>>> import numpy as np
>>> import numpy.linalg as la
>>> np.set_printoptions(precision=3, suppress=True, linewidth=120, sign=" ")
>>> def tidy(a):
...     return np.round(a, 3) + 0
... 
>>> arr = np.load("out19.npy")
>>> arr
array([[-0.065, -0.073, -0.031,  0.04 ,  0.128, -0.055],
       [-0.006, -1.909, -1.027,  1.003,  0.878, -0.968],
       [ 0.037, -0.168, -0.07 ,  0.043,  0.065,  0.045],
       [-0.028, -1.031, -0.566,  0.499,  0.576, -0.555],
       [ 0.073, -0.981, -0.448,  0.452,  0.45 , -0.482],
       [ 0.021,  2.744,  1.403, -1.266, -1.378,  1.391],
       [ 0.026,  0.351,  0.074, -0.122, -0.199,  0.095],
       [ 0.002,  2.632,  1.239, -1.353, -1.25 ,  1.381],
       [ 0.097, -0.538, -0.36 ,  0.302,  0.277, -0.318],
       [-0.078,  1.069,  0.578, -0.583, -0.557,  0.491],
       [-0.033,  0.425,  0.304, -0.261, -0.167,  0.297],
       [ 0.119,  1.198,  0.484, -0.553, -0.6  ,  0.711],
       [-0.034,  0.535,  0.264, -0.159, -0.328,  0.295],
       [ 0.087,  2.015,  1.059, -0.972, -0.942,  0.91 ],
       [ 0.055,  1.167,  0.499, -0.588, -0.687,  0.496],
       [-0.111, -2.67 , -1.406,  1.417,  1.386, -1.342],
       [ 0.002,  1.831,  0.943, -0.947, -0.993,  0.837],
       [-0.027, -3.288, -1.663,  1.642,  1.597, -1.605],
       [-0.02 , -0.735, -0.318,  0.254,  0.346, -0.357],
       [ 0.01 , -0.218, -0.151,  0.121,  0.139, -0.095],
       [-0.028, -0.716, -0.29 ,  0.382,  0.323, -0.308],
       [-0.02 ,  1.451,  0.8  , -0.823, -0.736,  0.712],
       [ 0.01 , -3.964, -2.082,  2.021,  1.973, -2.012],
       [-0.033,  0.192,  0.07 , -0.151, -0.096, -0.035],
       [ 0.006, -0.593, -0.4  ,  0.474,  0.362, -0.325],
       [ 0.011,  2.028,  1.014, -1.088, -1.015,  1.027],
       [ 0.062,  1.532,  0.766, -0.768, -0.835,  0.761],
       [-0.072, -2.369, -1.174,  1.233,  1.187, -1.168],
       [ 0.039, -1.716, -0.764,  0.822,  0.764, -0.785],
       [-0.064,  2.588,  1.246, -1.289, -1.287,  1.299],
       [ 0.036,  0.912,  0.36 , -0.421, -0.443,  0.351],
       [-0.021,  3.439,  1.694, -1.707, -1.685,  1.71 ],
       [ 0.024, -1.406, -0.759,  0.801,  0.757, -0.685]])
>>> left, sigma, VT = la.svd(arr)
>>> tidy(sigma)
array([ 14.574,   0.381,   0.334,   0.293,   0.246,   0.212])
>>> B = left[:, :1] @ np.diag(sigma[:1]) @ VT[:1]
>>> tidy(np.abs(arr - B).max())
np.float64(0.127)
>>> la.matrix_rank(arr, rtol=0.05)
np.int64(1)
>>> Ac = arr - arr.mean(axis=0)
>>> evecs = la.svd(Ac)[2][:1]
>>> B = Ac - Ac @ evecs.T @ evecs
>>> tidy(B.std(axis=0))
array([ 0.051,  0.037,  0.048,  0.049,  0.043,  0.052])
>>> tidy(np.diag(evecs.T @ evecs))
array([ 0.   ,  0.499,  0.127,  0.128,  0.124,  0.123])
>>> tidy(la.norm(B) / la.norm(Ac))
np.float64(0.045)
>>> la.norm(B, axis=1).round(6).argmax()
np.int64(11)
>>> data = np.load("layer19.npy")
>>> data
array([[ 2,  0,  0,  0,  0,  0],
       [ 1,  2,  0,  0,  0,  0],
       [ 1,  2,  0,  0,  0,  0],
       [ 0,  0,  2,  0,  0,  0],
       [ 0,  0,  1,  2,  0,  0],
       [ 0,  0,  1,  2,  0,  0],
       [ 0,  0,  0,  0,  2,  0],
       [ 0,  0,  0,  0,  1,  2],
       [ 0,  0,  0,  0,  1,  2]])
>>> C2 = data.T @ data
>>> np.trace(C2), (data ** 2).sum()
(np.int64(42), np.int64(42))
>>> B = data / la.norm(data, axis=1, keepdims=True)
>>> C2 = B @ B.T
>>> np.degrees(np.arccos(np.clip(C2[5, 7], -1, 1)))
np.float64(90.0)
>>> (np.abs(C2) > 0.9).astype(int)
array([[ 1,  0,  0,  0,  0,  0,  0,  0,  0],
       [ 0,  1,  1,  0,  0,  0,  0,  0,  0],
       [ 0,  1,  1,  0,  0,  0,  0,  0,  0],
       [ 0,  0,  0,  1,  0,  0,  0,  0,  0],
       [ 0,  0,  0,  0,  1,  1,  0,  0,  0],
       [ 0,  0,  0,  0,  1,  1,  0,  0,  0],
       [ 0,  0,  0,  0,  0,  0,  1,  0,  0],
       [ 0,  0,  0,  0,  0,  0,  0,  1,  1],
       [ 0,  0,  0,  0,  0,  0,  0,  1,  1]])
>>> (C2 - 2 * np.eye(9)).round(6).argmax(axis=1)
array([ 1,  2,  1,  4,  5,  4,  7,  8,  7])
>>> tidy(C2[5])
array([ 0.   ,  0.   ,  0.   ,  0.447,  1.   ,  1.   ,  0.   ,  0.   ,  0.   ])
>>> x = np.array([6, 1, 7, 7, 3, 0])
>>> y = data @ x
>>> beta, lr = np.zeros(6), 1 / la.norm(data, 2) ** 2
>>> for i in range(4):
...     beta -= lr * data.T @ (data @ beta - y)
...     if i % 1 == 0: print(i, round(la.norm(data @ beta - y), 3))
... 
0 6.157
1 4.565
2 3.384
3 2.509
>>> tidy(la.cond(data))
np.float64(1.966)
>>> Q, Rm = la.qr(data)
>>> tidy(Q)
array([[-0.816,  0.577,  0.   ,  0.   ,  0.   ,  0.   ],
       [-0.408, -0.577,  0.   ,  0.   ,  0.   ,  0.   ],
       [-0.408, -0.577,  0.   ,  0.   ,  0.   ,  0.   ],
       [ 0.   ,  0.   , -0.816, -0.577,  0.   ,  0.   ],
       [ 0.   ,  0.   , -0.408,  0.577,  0.   ,  0.   ],
       [ 0.   ,  0.   , -0.408,  0.577,  0.   ,  0.   ],
       [ 0.   ,  0.   ,  0.   ,  0.   , -0.816,  0.577],
       [ 0.   ,  0.   ,  0.   ,  0.   , -0.408, -0.577],
       [ 0.   ,  0.   ,  0.   ,  0.   , -0.408, -0.577]])
>>> tidy(abs(Rm[0, 0])), tidy(la.norm(data[:, 0]))
(np.float64(2.449), np.float64(2.449))
>>> F = np.array([[2, 3, 4, 5, 6, 7, 8, 9],
...     [10, 11, 12, 13, 14, 15, 16, 17],
...     [18, 19, 20, 21, 22, 23, 24, 25],
...     [26, 27, 28, 29, 30, 31, 32, 33],
...     [34, 35, 36, 37, 38, 39, 40, 41],
...     [42, 43, 44, 45, 46, 47, 48, 49],
...     [50, 51, 52, 53, 54, 55, 56, 57]])
>>> tidy(np.trace(la.pinv(F) @ F))
np.float64(2.0)
>>> np.allclose(F[:-1].T @ la.lstsq(F[:-1].T, F[-1])[0], F[-1])
True
>>> np.abs(np.diag(la.qr(F)[1])) > 1e-9
array([ True,  True, False, False, False, False, False])
>>> left, sigma, VT = la.svd(F)
>>> np.argmax(sigma[:-1] / (sigma[1:] + 1e-6)) + 1
np.int64(2)
>>> B = left[:, :2] @ np.diag(sigma[:2]) @ VT[:2]
>>> la.matrix_rank(B)
np.int64(2)
>>> tidy(np.abs(F - B).max())
np.float64(0.0)
>>> tidy(B)
array([[  2.,   3.,   4.,   5.,   6.,   7.,   8.,   9.],
       [ 10.,  11.,  12.,  13.,  14.,  15.,  16.,  17.],
       [ 18.,  19.,  20.,  21.,  22.,  23.,  24.,  25.],
       [ 26.,  27.,  28.,  29.,  30.,  31.,  32.,  33.],
       [ 34.,  35.,  36.,  37.,  38.,  39.,  40.,  41.],
       [ 42.,  43.,  44.,  45.,  46.,  47.,  48.,  49.],
       [ 50.,  51.,  52.,  53.,  54.,  55.,  56.,  57.]])
>>> la.matrix_rank(F, rtol=0.05)
np.int64(1)
>>> B = F[0, 0] * F[1:] - np.outer(F[1:, 0], F[0])
>>> B
array([[   0,   -8,  -16,  -24,  -32,  -40,  -48,  -56],
       [   0,  -16,  -32,  -48,  -64,  -80,  -96, -112],
       [   0,  -24,  -48,  -72,  -96, -120, -144, -168],
       [   0,  -32,  -64,  -96, -128, -160, -192, -224],
       [   0,  -40,  -80, -120, -160, -200, -240, -280],
       [   0,  -48,  -96, -144, -192, -240, -288, -336]])
>>> la.matrix_rank(B), la.matrix_rank(F)
(np.int64(1), np.int64(2))
